$ ipython --no-banner

In [1]: import numpy as np

In [2]: np.set_printoptions(precision=2, suppress=True, linewidth=200, legacy="1.25")

In [3]: X = np.loadtxt("m.csv", delimiter=",")

In [4]: print(X.round(2) + 0)
[[-10.2   -8.5   18.7   33.28   2.27 -15.68 -23.8   11.54  18.89  10.39  -2.64 -15.68]
 [ -7.54  -6.31  13.85  26.28   2.55 -12.21 -17.69   8.08  14.33   8.03  -0.8  -12.21]
 [ -6.8   -5.7   12.5   24.31   2.6  -11.23 -16.     7.16  13.06   7.36  -0.34 -11.23]
 [ -4.72  -4.     8.71  18.69   2.62  -8.41 -11.27   4.69   9.48   5.48   0.83  -8.41]
 [ -4.35  -3.7    8.04  17.68   2.61  -7.9  -10.44   4.28   8.84   5.15   1.01  -7.9 ]
 [ -2.77  -2.42   5.19  13.29   2.45  -5.67  -6.91   2.61   6.12   3.7    1.66  -5.67]
 [ -2.    -1.8    3.81  11.06   2.31  -4.54  -5.21   1.87   4.78   2.97   1.87  -4.54]
 [ -0.34  -0.47   0.81   5.76   1.67  -1.9   -1.54   0.51   1.78   1.31   1.91  -1.9 ]
 [  0.13  -0.09  -0.03   3.89   1.29  -1.01  -0.5    0.23   0.86   0.77   1.65  -1.01]
 [  0.32   0.08  -0.4    2.79   1.    -0.54  -0.02   0.14   0.4    0.48   1.38  -0.54]
 [  0.38   0.13  -0.52   2.29   0.85  -0.34   0.15   0.12   0.22   0.35   1.22  -0.34]
 [ -0.1   -0.05   0.16  -0.14  -0.04  -0.06  -0.1   -0.06   0.05   0.    -0.09  -0.06]
 [ -0.68  -0.33   1.02  -0.74  -0.1   -0.48  -0.64  -0.57   0.39   0.06  -0.36  -0.48]
 [ -1.2   -0.55   1.75  -1.2    0.04  -0.95  -1.02  -1.3    0.66   0.11  -0.32  -0.95]
 [ -1.34  -0.61   1.96  -1.34   0.11  -1.09  -1.11  -1.57   0.74   0.12  -0.26  -1.09]
 [ -1.8   -0.77   2.57  -1.84   0.41  -1.56  -1.3   -2.55   0.92   0.15   0.03  -1.56]
 [ -2.4   -0.93   3.33  -2.71   1.03  -2.24  -1.34  -4.36   1.06   0.12   0.75  -2.24]
 [ -2.46  -0.95   3.4   -2.81   1.11  -2.32  -1.32  -4.58   1.06   0.12   0.85  -2.32]
 [ -2.74  -0.99   3.72  -3.37   1.52  -2.66  -1.21  -5.72   1.06   0.07   1.37  -2.66]
 [ -3.82  -0.77   4.59  -7.35   4.45  -4.24   0.76 -13.41   0.21  -0.55   5.42  -4.24]
 [ -4.1   -0.42   4.52  -9.84   6.18  -4.82   2.42 -17.88  -0.64  -1.06   7.96  -4.82]
 [ -4.2   -0.15   4.35 -11.5    7.3   -5.11   3.62 -20.76  -1.28  -1.43   9.64  -5.11]
 [ -4.25   0.11   4.14 -12.91   8.24  -5.32   4.68 -23.17  -1.86  -1.75  11.06  -5.32]
 [ -4.25   0.78   3.47 -16.34  10.46  -5.68   7.36 -28.89  -3.35  -2.57  14.47  -5.68]
 [ -4.21   1.08   3.13 -17.81  11.4   -5.79   8.54 -31.3   -4.02  -2.94  15.92  -5.79]
 [ -4.19   1.18   3.02 -18.25  11.67  -5.82   8.9  -32.01  -4.22  -3.05  16.35  -5.82]
 [ -4.17   1.28   2.9  -18.74  11.98  -5.85   9.29 -32.79  -4.45  -3.17  16.82  -5.85]
 [ -4.14   1.45   2.69 -19.51  12.46  -5.9    9.93 -34.04  -4.81  -3.36  17.58  -5.9 ]]

In [5]: U, sv, VT = np.linalg.svd(X)

In [6]: print(sv.round(2) + 0)
[122.44  82.95  12.99   0.     0.     0.     0.     0.     0.     0.     0.     0.  ]

In [7]: B = U[:, :3] @ np.diag(sv[:3]) @ VT[:3]

In [8]: print(np.linalg.matrix_rank(B))
3

In [9]: print(np.round(np.abs(X - B).max(), 2))
0.0

In [10]: print(round(np.linalg.norm(X - B) / np.linalg.norm(X), 2))
0.0

In [11]: print(np.linalg.matrix_rank(X, rtol=0.05))
3

In [12]: labels = X[:, 8] > np.median(X[:, 8])

In [13]: r0 = X[labels].mean(axis=0) - X[~labels].mean(axis=0)

In [14]: print(round(float((((X - X.mean(axis=0)) @ r0 > 0) == labels).mean()), 2))
0.79

In [15]: print(((X - X.mean(axis=0)) @ r0 > 0).astype(int))
[1 1 1 1 1 1 1 1 1 1 1 1 1 1 1 1 1 1 0 0 0 0 0 0 0 0 0 0]

In [16]: print(r0)
[ -0.76  -2.93   3.7   19.39  -4.38  -1.97 -10.96  18.44   7.55   4.62  -7.8   -1.97]

In [17]: print(np.argsort(-np.abs(r0).round(6), kind="stable"))
[ 3  7  6 10  8  9  4  2  1  5 11  0]

In [18]: K = np.load("test2.npy")

In [19]: print(K)
[[-0.88  0.76  0.66  1.04]
 [-1.12  3.82  1.63  1.86]
 [ 3.8   2.42 -1.68  3.09]
 [-3.58  3.19  0.62  0.61]
 [ 1.6  -5.53  0.89  1.79]
 [-3.17 -7.83 -1.17  0.93]
 [-5.51 -3.7   1.91  0.35]
 [-2.51  1.41  0.2   1.34]
 [-1.35  3.79 -1.76  1.2 ]
 [ 2.84  1.64  4.34  1.81]
 [ 1.56  0.2   2.87 -2.41]
 [-0.84 -4.41 -3.74  2.95]
 [-5.16  5.28 -1.91  2.85]
 [ 3.7   2.35 -2.43  1.78]]

In [20]: Q, vecs = np.linalg.qr(K[:, :3])[0], np.linalg.qr(K[:, 3:])[0]

In [21]: sv = np.linalg.svd(Q.T @ vecs, compute_uv=False)

In [22]: print((sv > 0.9).sum())
0

In [23]: print(sv)
[0.41]

In [24]: print(round(np.linalg.norm(Q @ Q.T - vecs @ vecs.T, 2), 2))
1.0

In [25]: gram = np.cov(K, rowvar=False)

In [26]: print(np.argsort(-K.std(axis=0).round(6), kind="stable"))
[1 0 2 3]

In [27]: print(K.std(axis=0))
[2.97 3.85 2.17 1.33]

In [28]: print(np.round(np.corrcoef(K[:, 0], K[:, 3])[0, 1], 2))
0.09

In [29]: print(gram)
[[ 9.53  1.02  0.51  0.38]
 [ 1.02 15.99  0.29  0.72]
 [ 0.51  0.29  5.07 -1.71]
 [ 0.38  0.72 -1.71  1.9 ]]

In [30]: print(np.linalg.eigvalsh(gram)[::-1])
[16.2   9.42  5.78  1.08]

In [31]: print(np.argwhere(np.triu(np.abs(np.corrcoef(K.T)) > 0.8, 1)))
[]

In [32]: F = np.loadtxt("a.csv", delimiter=",")

In [33]: print(F)
[[ 2.02  0.25 -0.58  0.48 -3.2   0.26 -1.04]
 [ 2.6   2.16  3.1   1.81 -3.1  -2.36 -3.46]
 [-0.39  0.67  0.54  3.92 -0.79 -3.62 -2.57]
 [-2.03  1.72 -2.28  2.27 -0.58 -0.31  2.78]
 [ 1.17  1.69  0.85 -0.11 -0.58  3.4  -3.64]
 [-0.96  1.6  -1.48 -3.34 -0.71  2.25  1.31]
 [-1.69 -1.82  0.19 -1.58  0.87  0.71  0.93]]

In [34]: x = np.array([2, 1, 1, 0, 3, 1, 0])

In [35]: rhs = F @ x

In [36]: beta, lr = np.zeros(7), 1 / np.linalg.norm(F, 2) ** 2

In [37]: for i in range(150):
    ...:     beta -= lr * F.T @ (F @ beta - rhs)
    ...:     if i % 50 == 0: print(i, round(np.linalg.norm(F @ beta - rhs), 2))
    ...: 
0 9.23
50 1.36
100 0.4

In [38]: print(np.round(np.linalg.cond(F), 2))
8.51

In [39]: print(beta)
[1.93 0.96 1.06 0.02 2.94 1.04 0.02]

In [40]: B = F / np.linalg.norm(F, axis=1, keepdims=True)

In [41]: gram = B @ B.T

In [42]: print(np.argwhere(np.triu(np.abs(gram) > 0.95, 1)))
[]

In [43]: rng = np.random.default_rng(904492)

In [44]: labels = rng.permutation(7)

In [45]: print(labels)
[6 3 1 5 0 4 2]

In [46]: B = F[labels][:, labels]

In [47]: print(np.allclose(B, F))
False

In [48]: print(np.sort(np.abs(np.linalg.eigvals(B))))
[2.11 2.11 3.52 3.52 3.72 5.22 5.22]

In [49]: print(np.trace(B))
9.59

In [50]: E = np.load("data.npy")

In [51]: print(E)
[[ 0.  0.  0.  0.  0.  0.  0.  0.  1.  2.  0.]
 [ 0.  0.  0.  0.  0.  0.  0.  0. -2. -1.  1.]
 [ 0.  0.  0.  0.  0.  0.  0.  0.  2. -3.  3.]
 [ 0.  0.  0.  0.  0.  0.  0.  0. -2.  2.  3.]
 [ 0.  0.  0.  0.  0.  0.  0.  0. -2. -3.  1.]
 [ 0.  0.  0.  0.  0.  0.  0.  0.  3.  1. -2.]
 [ 0.  0.  0.  0.  0.  0.  0.  0.  3. -2. -1.]
 [ 0.  0.  0.  0.  0.  0.  0.  0. -3.  2.  1.]
 [ 1. -2.  2. -2. -2.  3.  3. -3.  0.  0.  0.]
 [ 2. -1. -3.  2. -3.  1. -2.  2.  0.  0.  0.]
 [ 0.  1.  3.  3.  1. -2. -1.  1.  0.  0.  0.]]

In [52]: gram = E.T @ E

In [53]: print((E @ E.T).shape)
(11, 11)

In [54]: print(np.round(np.linalg.eigvalsh(gram)[::-1], 2) + 0)
[54.98 54.98 37.91 37.91 13.11 13.11  0.    0.    0.    0.    0.  ]

In [55]: print(np.allclose(gram, gram.T))
True

In [56]: print(np.diag(gram))
[ 5.  6. 22. 17. 14. 14. 14. 14. 44. 36. 26.]

In [57]: print(np.trace(gram), (E ** 2).sum())
212.0 212.0

In [58]: print(np.linalg.matrix_rank(E, rtol=0.1))
6

In [59]: print(np.linalg.cond(E) > 100)
True

In [60]: W0 = np.loadtxt("w.csv", delimiter=",")

In [61]: print(W0)
[[ 1.  0.  4. -2. -1. -2. -1.  1.  1.  0. -2. -1.]
 [ 2.  2.  0.  0. -1.  1.  0.  0.  1.  2. -1.  0.]
 [-2.  2. -2.  1.  2.  2. -2.  2. -2. -1. -2. -2.]
 [-2. -2.  2. -1.  2. -2.  2.  0.  2.  0.  0.  0.]
 [-1.  1. -4.  2.  1. -1. -1.  2.  0. -1.  0. -1.]
 [ 0. -2.  0.  0.  2. -1. -2. -1. -1. -1.  0.  1.]
 [-2.  2. -4.  2. -2. -1. -2. -1. -1. -1.  1. -2.]]

In [62]: print(np.round(np.linalg.norm(W0, 2), 2))
10.2

In [63]: print(round(np.linalg.norm(W0[3], 1), 2), round(float(np.linalg.norm(W0[3], np.inf)), 2))
15.0 2.0

In [64]: print(np.linalg.norm(W0, axis=1).argmax())
6

In [65]: print(np.linalg.norm(W0, axis=1))
[5.83 4.   6.48 5.39 5.57 4.12 6.71]

In [66]: print(round(np.linalg.norm(W0) ** 2 / np.linalg.norm(W0, 2) ** 2, 2))
2.06

In [67]: print(round(float(np.linalg.norm(W0[3] - W0[2])), 2))
9.85

In [68]: B = W0[0, 0] * W0[1:] - np.outer(W0[1:, 0], W0[0])

In [69]: print(B)
[[ 0.  2. -8.  4.  1.  5.  2. -2. -1.  2.  3.  2.]
 [ 0.  2.  6. -3.  0. -2. -4.  4.  0. -1. -6. -4.]
 [ 0. -2. 10. -5.  0. -6.  0.  2.  4.  0. -4. -2.]
 [ 0.  1.  0.  0.  0. -3. -2.  3.  1. -1. -2. -2.]
 [ 0. -2.  0.  0.  2. -1. -2. -1. -1. -1.  0.  1.]
 [ 0.  2.  4. -2. -4. -5. -4.  1.  1. -1. -3. -4.]]

In [70]: print(np.flatnonzero(~B.round(6).any(axis=1)))
[]
